$ ipython --no-banner

In [1]: import numpy as np

In [2]: np.set_printoptions(precision=2, suppress=True, linewidth=100)

In [3]: tidy = lambda a: np.round(a, 2) + 0

In [4]: W0 = np.load("w.npy")

In [5]: print(W0)
[[ 2.25 -0.25 11.87  3.23  2.66  9.86  8.98 -0.35]
 [ 1.82 -1.43  8.02  2.13  3.11 10.32  8.82 -0.35]
 [ 2.93 -0.22  8.61  1.88  4.18  9.31  9.47 -1.48]
 [ 2.74 -0.68  7.88  3.23  2.18  8.24  8.5   1.01]
 [ 1.91  1.31  9.05  5.55  1.98  7.8   9.74 -0.98]
 [ 3.72  1.6   7.96  3.21  4.08  7.63  9.23 -0.6 ]
 [ 1.25 -0.28  8.47  2.47  2.36  8.05  8.67 -0.85]
 [ 2.66  0.06  9.02  5.88  4.07  9.13 10.58  1.1 ]
 [ 1.82  1.81 10.17  2.86  2.44  9.3   9.96 -0.32]
 [ 4.11 -1.12  9.16  4.02  3.74  9.53  9.91  0.22]
 [ 5.98 -0.07 10.23  3.21  3.13  8.58  8.4   0.11]
 [ 0.86  0.97  9.31  2.12  1.85  9.16 10.5  -0.5 ]
 [ 3.75 -0.54  7.96  2.44  2.56  8.53  8.57  0.02]
 [ 4.18  0.88  9.95  3.05  3.36  7.07  7.14  1.4 ]
 [ 4.48  0.07  9.06  1.77  4.12  9.56  9.86  0.9 ]
 [ 1.79  1.1   7.76  3.44  3.26  6.31  9.11  0.49]
 [ 1.1  -0.59  8.21  3.08  2.01  7.71  7.74  1.03]
 [ 3.9   0.4   8.38  2.42  3.35  8.33  9.5   0.17]
 [ 2.76 -0.64  8.19  4.78  4.55  9.6   8.66 -0.47]
 [ 3.11  0.26  7.94  4.01  3.71  6.72  9.85 -0.52]
 [ 0.44  1.02  8.64  2.77  3.3   8.98 10.06  0.18]
 [ 3.23  1.15  9.63  1.52  3.25  8.97 10.01 -1.06]
 [ 2.84  0.18  9.77  2.63  2.17  8.32  7.64 -1.06]
 [ 3.02  0.76  7.4   2.64  2.21 10.58 10.43 -0.93]
 [ 2.87 -0.2   8.62  1.36  2.53  9.03  7.8   0.37]
 [ 1.56 -0.37  7.42  4.94  2.46 10.06 10.34 -0.34]
 [ 1.88  1.04  7.17  4.47  1.92 11.17  8.87  1.32]
 [ 3.5   1.3   9.8   3.91  2.72  9.41  8.19 -1.26]
 [ 1.69 -0.23 10.06  4.1   3.8   9.82 11.27  0.4 ]
 [ 3.95 -0.69  9.9   2.94  4.36  7.64  8.57 -1.12]
 [ 2.46  0.44  9.05  3.    3.49 10.16  8.75  0.1 ]
 [ 4.12 -0.09  9.38  1.93  1.74  8.23  9.83 -0.56]
 [ 4.62  0.18  9.42  3.36  2.64  8.56  8.54 -1.47]
 [ 4.34  1.71  7.82  3.6   3.44  9.17  8.08 -3.02]]

In [6]: Uu, s, Vt = np.linalg.svd(W0)

In [7]: print(tidy(s))
[95.73  8.27  6.38  5.77  5.73  4.93  4.26  3.58]

In [8]: B = Uu[:, :1] @ np.diag(s[:1]) @ Vt[:1]

In [9]: print(np.linalg.matrix_rank(B))
1

In [10]: print(tidy(np.abs(W0 - B).max()))
2.99

In [11]: print(tidy(np.linalg.norm(W0 - B) / np.linalg.norm(W0)))
0.16
